In [1]: import numpy as np

In [2]: import numpy.linalg as la

In [3]: np.set_printoptions(precision=1, suppress=True, linewidth=160, legacy="1.25")

In [4]: J = np.load("block8.npy")

In [5]: print(J)
[[ 1.  -0.7  3.3]
 [ 0.3  1.2  1. ]
 [ 0.8 -1.6 -2.9]
 [-1.1  0.  -0.3]
 [-0.5  0.2  3.2]
 [ 1.2  3.3  5. ]
 [ 1.2 -1.7  4.3]
 [ 0.7  1.1 -1.3]
 [ 0.7 -2.1 -1.6]
 [ 0.9  0.5 -3.4]
 [ 0.2  0.9 -3.5]
 [ 0.7 -1.3 -1.8]
 [ 1.7 -0.1 -0.5]
 [ 1.3 -2.4 -1.2]
 [ 0.6 -1.5  3.1]
 [ 0.4 -1.2 11. ]
 [ 0.3  0.4  1.7]
 [-0.4 -1.3  2.5]
 [ 0.1 -1.4  1.5]
 [-0.5  1.7 -2.4]
 [ 0.7 -1.3 -0.9]
 [ 0.6 -1.5 -0.4]
 [ 0.1 -0.2  0.6]
 [-0.9 -0.3  0. ]
 [-0.9  1.4 -2.3]
 [ 0.7 -3.5  2. ]
 [-0.6  0.8 -1.6]
 [-0.6 -0.4  2.5]
 [ 0.8  1.5 -3.6]
 [ 0.2  1.6  1. ]
 [ 0.5  1.7 -1.5]
 [-0.5 -2.1  1.1]
 [-0.8 -1.6  1.6]
 [ 0.8  0.5 -0.9]
 [ 0.4 -3.3 -4.4]
 [ 0.3  0.2  0.8]
 [ 0.2 -1.3  5.5]
 [-0.1 -0.2  0.5]
 [-0.3 -1.3  0.3]
 [ 0.5 -0.6 -3.1]
 [-0.2  0.3 -4.3]]

In [6]: x0 = np.array([2, 3, -3])

In [7]: print(np.sign((J @ x0).round(6)))
[-1.  1.  1. -1. -1. -1. -1.  1. -1.  1.  1.  1.  1. -1. -1. -1. -1. -1. -1.  1.  1. -1. -1. -1.  1. -1.  1. -1.  1.  1.  1. -1. -1.  1.  1. -1. -1. -1. -1.
  1.  1.]

In [8]: print(J @ np.ones(3))
[ 3.6  2.5 -3.7 -1.4  2.9  9.5  3.8  0.5 -3.  -2.  -2.4 -2.4  1.1 -2.3  2.2 10.2  2.4  0.8  0.2 -1.2 -1.5 -1.3  0.5 -1.2 -1.8 -0.8 -1.4  1.5 -1.3  2.8  0.7
 -1.5 -0.8  0.4 -7.3  1.3  4.4  0.2 -1.3 -3.2 -4.2]

In [9]: O, vecs = la.qr(J[:, :2])[0], la.qr(J[:, 2:])[0]

In [10]: sigma = la.svd(O.T @ vecs, compute_uv=False)

In [11]: print(sigma)
[0.1]

In [12]: print((sigma > 0.9).sum())
0

In [13]: print(np.degrees(np.arccos(sigma.clip(0, 1))))
[81.9]

In [14]: out = np.array([[-1, -1], [-2, 0]])

In [15]: cent = np.array([[-2, 3], [2, 3]])

In [16]: feats = np.kron(out, cent)

In [17]: print(feats)
[[ 2 -3  2 -3]
 [-2 -3 -2 -3]
 [ 4 -6  0  0]
 [-4 -6  0  0]]

In [18]: out = feats / np.sqrt((feats ** 2).mean(axis=1, keepdims=True))

In [19]: print(feats - feats.mean(axis=1, keepdims=True))
[[ 2.5 -2.5  2.5 -2.5]
 [ 0.5 -0.5  0.5 -0.5]
 [ 4.5 -5.5  0.5  0.5]
 [-1.5 -3.5  2.5  2.5]]

In [20]: print(la.matrix_rank(out) == la.matrix_rank(feats))
True

In [21]: print(np.abs(feats).max())
6

In [22]: print(feats.shape)
(4, 4)

In [23]: print(la.matrix_rank(feats))
4

In [24]: print(round(float(la.norm(feats)), 1))
12.5

In [25]: print(np.diff(feats, axis=0))
[[-4  0 -4  0]
 [ 6 -3  2  3]
 [-8  0  0  0]]

In [26]: print(la.svd(feats, compute_uv=False))
[9.7 6.5 3.7 2.5]

In [27]: x0 = np.array([3, 0, 3, 3])

In [28]: h1 = np.maximum(feats @ x0, 0)

In [29]: print(np.flatnonzero(h1 > 1e-9))
[0 2]

In [30]: print(np.maximum(feats @ (3 * x0), 0))
[ 9  0 36  0]

In [31]: print(feats * (h1 > 1e-9)[:, None])
[[ 2 -3  2 -3]
 [ 0  0  0  0]
 [ 4 -6  0  0]
 [ 0  0  0  0]]

In [32]: print(h1)
[ 3  0 12  0]

In [33]: print(np.tanh(feats @ x0))
[ 1. -1.  1. -1.]

In [34]: print(np.maximum(feats @ x0, 0) - np.maximum(-feats @ x0, 0))
[  3 -21  12 -12]

In [35]: mat = np.load("x.npy")

In [36]: print(mat)
[[  1  -1   1  -1]
 [  1   0   0   0]
 [  1   1   1   1]
 [  1   2   4   8]
 [  1   3   9  27]
 [  1   4  16  64]
 [  1   5  25 125]
 [  1   6  36 216]
 [  1   7  49 343]
 [  1   8  64 512]
 [  1   9  81 729]]

In [37]: proj = mat @ la.solve(mat.T @ mat, mat.T)

In [38]: print(np.round(proj @ mat[:, 1], 1) + 0)
[-1.  0.  1.  2.  3.  4.  5.  6.  7.  8.  9.]

In [39]: print(round(np.trace(proj), 1))
4.0

In [40]: print(np.allclose(proj @ proj, proj))
True

In [41]: cent = np.array([[0.0, -0.9, 0.0], [-1.1, 0.0, 0.9]])

In [42]: rng = np.random.default_rng(415)

In [43]: data = np.array([[-2, 2],
    ...:     [-1, -1],
    ...:     [-5, -1],
    ...:     [-2, 2],
    ...:     [3, 2],
    ...:     [-3, -5],
    ...:     [-2, -2],
    ...:     [5, -5],
    ...:     [-2, 1],
    ...:     [1, 1],
    ...:     [2, 4],
    ...:     [0, -4],
    ...:     [5, -4],
    ...:     [2, -1],
    ...:     [-3, 4],
    ...:     [1, 5],
    ...:     [-2, 1],
    ...:     [4, -3],
    ...:     [5, -3],
    ...:     [2, -3],
    ...:     [-5, 4],
    ...:     [-4, 5],
    ...:     [-1, 3],
    ...:     [5, -4],
    ...:     [-1, -5],
    ...:     [-1, -3],
    ...:     [5, 2],
    ...:     [2, -5],
    ...:     [-4, 2],
    ...:     [5, -2],
    ...:     [-5, 2],
    ...:     [-3, 4],
    ...:     [-1, 0],
    ...:     [1, -4],
    ...:     [-5, 0]]) @ cent + 0.1 * rng.normal(size=(35, 3))

In [44]: print(data.round(1) + 0)
[[-2.2  1.9  1.7]
 [ 1.2  0.8 -1. ]
 [ 1.   4.5 -1. ]
 [-2.3  1.9  1.8]
 [-2.2 -2.8  1.8]
 [ 5.5  2.7 -4.5]
 [ 2.4  1.7 -1.9]
 [ 5.5 -4.5 -4.2]
 [-1.2  1.9  0.8]
 [-1.  -0.9  0.8]
 [-4.3 -1.8  3.6]
 [ 4.4  0.  -3.5]
 [ 4.6 -4.5 -3.5]
 [ 0.9 -1.8 -0.9]
 [-4.2  2.8  3.5]
 [-5.5 -0.9  4.6]
 [-1.   1.8  0.8]
 [ 3.4 -3.6 -2.6]
 [ 3.3 -4.5 -2.7]
 [ 3.4 -1.6 -2.6]
 [-4.4  4.4  3.7]
 [-5.4  3.6  4.5]
 [-3.4  1.   2.9]
 [ 4.4 -4.4 -3.6]
 [ 5.4  0.9 -4.7]
 [ 3.2  1.  -2.7]
 [-2.4 -4.6  1.7]
 [ 5.5 -1.8 -4.5]
 [-2.3  3.7  1.8]
 [ 2.2 -4.5 -1.8]
 [-2.1  4.8  1.8]
 [-4.4  2.9  3.6]
 [ 0.1  0.9  0.1]
 [ 4.3 -0.8 -3.5]
 [ 0.   4.7  0. ]]

In [45]: cov = np.cov(data, rowvar=False)

In [46]: print(np.corrcoef(data.T))
[[ 1.  -0.4 -1. ]
 [-0.4  1.   0.4]
 [-1.   0.4  1. ]]

In [47]: print(round(float(np.corrcoef(data[:, 1], data[:, 2])[0, 1]), 1))
0.4

In [48]: print(np.argsort(-data.std(axis=0).round(6), kind="stable"))
[0 1 2]

In [49]: print(np.argwhere(np.triu(np.abs(np.corrcoef(data.T)) > 0.8, 1)))
[[0 2]]

In [50]: print(cov.shape)
(3, 3)

In [51]: print(np.round(la.eigvalsh(cov)[::-1], 1) + 0)
[23.7  6.7  0. ]

In [52]: cent = data[[1, 34]].astype(float)

In [53]: for _ in range(6):
    ...:     idx = la.norm(data[:, None] - cent, axis=-1).argmin(axis=1)
    ...:     cent = np.array([data[idx == j].mean(axis=0) for j in range(2)])
    ...: 

In [54]: print(idx)
[1 0 1 1 1 0 0 0 1 1 1 0 0 0 1 1 1 0 0 0 1 1 1 0 0 0 1 0 1 0 1 1 1 0 1]

In [55]: print(cent[1] - cent[0])
[-6.2  3.1  5.1]

In [56]: blk = np.stack([data, -2 * data, data[::-1]])

In [57]: print(la.matrix_rank(blk))
[3 3 3]

In [58]: print(np.einsum("bij,cij->bc", blk, blk))
[[ 1039.8 -2079.6   100.1]
 [-2079.6  4159.2  -200.2]
 [  100.1  -200.2  1039.8]]

In [59]: print(np.round(blk.sum(axis=0), 1) + 0)
[[ 2.2  2.8 -1.7]
 [ 3.1 -1.7 -2.5]
 [-0.9 -3.6  1.1]
 [-2.1  1.   1.8]
 [ 0.   7.6 -0.1]
 [-3.2 -7.3  2.7]
 [-4.8  1.9  3.8]
 [ 0.   2.7 -0.3]
 [-1.2 -6.5  0.8]
 [ 4.2  1.9 -3.6]
 [ 9.7  2.7 -8.3]
 [ 0.  -4.4 -0.1]
 [-8.   5.5  6.4]
 [-6.4  5.4  5.5]
 [-0.2  1.6  0.2]
 [ 8.9 -0.8 -7.1]
 [ 4.3 -6.4 -3.6]
 [ 0.   0.   0. ]
 [-4.3  6.4  3.6]
 [-8.9  0.8  7.1]
 [ 0.2 -1.6 -0.2]
 [ 6.4 -5.4 -5.5]
 [ 8.  -5.5 -6.4]
 [ 0.   4.4  0.1]
 [-9.7 -2.7  8.3]
 [-4.2 -1.9  3.6]
 [ 1.2  6.5 -0.8]
 [ 0.  -2.7  0.3]
 [ 4.8 -1.9 -3.8]
 [ 3.2  7.3 -2.7]
 [ 0.  -7.6  0.1]
 [ 2.1 -1.  -1.8]
 [ 0.9  3.6 -1.1]
 [-3.1  1.7  2.5]
 [-2.2 -2.8  1.7]]

In [60]: cen = (data - data.mean(axis=0)) / data.std(axis=0)

In [61]: print(cen.std(axis=0))
[1. 1. 1.]

In [62]: b = la.lstsq(np.delete(cen, 0, axis=1), cen[:, 0])[0]

In [63]: print(round(1 - np.var(cen[:, 0] - np.delete(cen, 0, axis=1) @ b), 1))
1.0

In [64]: M = np.eye(10, dtype=int)[rng.permutation(10)] * np.array([-2, 2, 2, -1, 0, 2, -5, -1, -4, 5])

In [65]: print(M)
[[ 0  0  0 -1  0  0  0  0  0  0]
 [ 0  0  0  0  0  0  0 -1  0  0]
 [ 0  0  0  0  0  0  0  0  0  0]
 [-2  0  0  0  0  0  0  0  0  0]
 [ 0  0  2  0  0  0  0  0  0  0]
 [ 0  0  0  0  0  2  0  0  0  0]
 [ 0  2  0  0  0  0  0  0  0  0]
 [ 0  0  0  0  0  0 -5  0  0  0]
 [ 0  0  0  0  0  0  0  0 -4  0]
 [ 0  0  0  0  0  0  0  0  0  5]]

In [66]: # null space of dimension 1

In [67]: Uu, sigma, vt = la.svd(M)

In [68]: print(sigma)
[5. 5. 4. 2. 2. 2. 2. 1. 1. 0.]

In [69]: out = Uu[:, :9] @ np.diag(sigma[:9]) @ vt[:9]

In [70]: print(out)
[[ 0.  0.  0. -1.  0.  0.  0.  0.  0.  0.]
 [ 0.  0.  0.  0.  0.  0.  0. -1.  0.  0.]
 [ 0.  0.  0.  0.  0.  0.  0.  0.  0.  0.]
 [-2.  0.  0.  0.  0.  0.  0.  0.  0.  0.]
 [ 0.  0.  2.  0.  0.  0.  0.  0.  0.  0.]
 [ 0.  0.  0.  0.  0.  2.  0.  0.  0.  0.]
 [ 0.  2.  0.  0.  0.  0.  0.  0.  0.  0.]
 [ 0.  0.  0.  0.  0.  0. -5.  0.  0.  0.]
 [ 0.  0.  0.  0.  0.  0.  0.  0. -4.  0.]
 [ 0.  0.  0.  0.  0.  0.  0.  0.  0.  5.]]

In [71]: print(la.matrix_rank(out))
9

In [72]: print(np.abs(M - out).max())
0.0

In [73]: out = np.array([[0, 1, 0],
    ...:     [1, 1, 2],
    ...:     [2, 0, 1],
    ...:     [1, 1, 1],
    ...:     [0, 1, 0],
    ...:     [0, 1, 2],
    ...:     [1, 2, 2],
    ...:     [0, 1, 1],
    ...:     [0, 0, 2],
    ...:     [1, 2, 0]])

In [74]: print(np.vstack([M, out.T]).shape)
(13, 10)

In [75]: print(np.einsum("ij->j", M))
[-2  2  2 -1  0  2 -5 -1 -4  5]

In [76]: print(np.einsum("ik,kj->ji", M, out))
[[ -1   0   0   0   4   0   2  -5   0   5]
 [ -1  -1   0  -2   0   2   2 -10   0  10]
 [ -1  -1   0   0   2   4   4 -10  -8   0]]

In [77]: print(np.einsum("ij,ij->i", M, M))
[ 1  1  0  4  4  4  4 25 16 25]

In [78]: print(la.matrix_rank(M @ out))
3
